In [1]: import numpy as np

In [2]: from numpy import linalg as LA

In [3]: np.set_printoptions(precision=2, suppress=True, linewidth=200, sign=" ")

In [4]: out = np.array([[4, 2, 2, 4, 1, 9, 8, 9, 6],
   ...:     [7, 7, 8, 9, 2, 7, 4, 9, 5],
   ...:     [0, 3, 3, 7, 0, 3, 6, 7, 1],
   ...:     [5, 6, 4, 6, 3, 9, 2, 7, 7],
   ...:     [1, 5, 8, 3, 5, 9, 7, 4, 9],
   ...:     [2, 1, 3, 1, 7, 3, 8, 6, 1],
   ...:     [2, 0, 9, 3, 9, 1, 8, 0, 9],
   ...:     [5, 2, 3, 9, 5, 4, 0, 1, 3],
   ...:     [5, 6, 1, 6, 4, 4, 6, 5, 0]])

In [5]: X = np.triu(out, 1)

In [6]: X
Out[6]: 
array([[ 0,  2,  2,  4,  1,  9,  8,  9,  6],
       [ 0,  0,  8,  9,  2,  7,  4,  9,  5],
       [ 0,  0,  0,  7,  0,  3,  6,  7,  1],
       [ 0,  0,  0,  0,  3,  9,  2,  7,  7],
       [ 0,  0,  0,  0,  0,  9,  7,  4,  9],
       [ 0,  0,  0,  0,  0,  0,  8,  6,  1],
       [ 0,  0,  0,  0,  0,  0,  0,  0,  9],
       [ 0,  0,  0,  0,  0,  0,  0,  0,  3],
       [ 0,  0,  0,  0,  0,  0,  0,  0,  0]])

In [7]: # triangular, det is the product of the diagonal

In [8]: round(float(LA.norm(X, 2) / LA.norm(X)), 2)
Out[8]: 0.87

In [9]: [round(float(x), 2) for x in LA.svd(X, compute_uv=False)[:3]]
Out[9]: [32.18, 12.68, 9.4]

In [10]: Uu, s, Vt = LA.svd(X)

In [11]: np.argmax(s[:-1] / (s[1:] + 1e-6)) + 1
Out[11]: np.int64(7)

In [12]: out = Uu[:, :7] @ np.diag(s[:7]) @ Vt[:7]

In [13]: round(np.abs(X - out).max(), 2)
Out[13]: np.float64(0.0)

In [14]: Uu, s, Vt = LA.svd(X)

In [15]: V = Vt[:(s > 1e-8).sum()]

In [16]: rng = np.random.default_rng(67)

In [17]: x0 = X[6] + -3 * X[5] + rng.integers(2) * np.eye(9)[7]

In [18]: x0
Out[18]: array([  0.,   0.,   0.,   0.,   0.,   0., -24., -17.,   6.])

In [19]: LA.matrix_rank(np.vstack([X, x0]))
Out[19]: np.int64(8)

In [20]: np.allclose(V.T @ V @ x0, x0)
Out[20]: False

In [21]: np.round(LA.norm(x0 - V.T @ V @ x0), 2)
Out[21]: np.float64(0.38)

In [22]: np.prod(np.diag(X)), np.round(LA.det(X), 2)
Out[22]: (np.int64(0), np.float64(0.0))

In [23]: LA.matrix_rank(X - X[0, 0] * np.eye(9))
Out[23]: np.int64(7)

In [24]: np.sort(LA.eigvals(X))
Out[24]: array([ 0.,  0.,  0.,  0.,  0.,  0.,  0.,  0.,  0.])

In [25]: idx = rng.permutation(9)

In [26]: idx
Out[26]: array([ 2,  6,  8,  5,  3,  7,  0,  4,  1])

In [27]: out = X[idx][:, idx]

In [28]: np.sort(np.abs(LA.eigvals(out)))
Out[28]: array([ 0.,  0.,  0.,  0.,  0.,  0.,  0.,  0.,  0.])

In [29]: np.diag(out)
Out[29]: array([ 0,  0,  0,  0,  0,  0,  0,  0,  0])

In [30]: np.allclose(out, X)
Out[30]: False
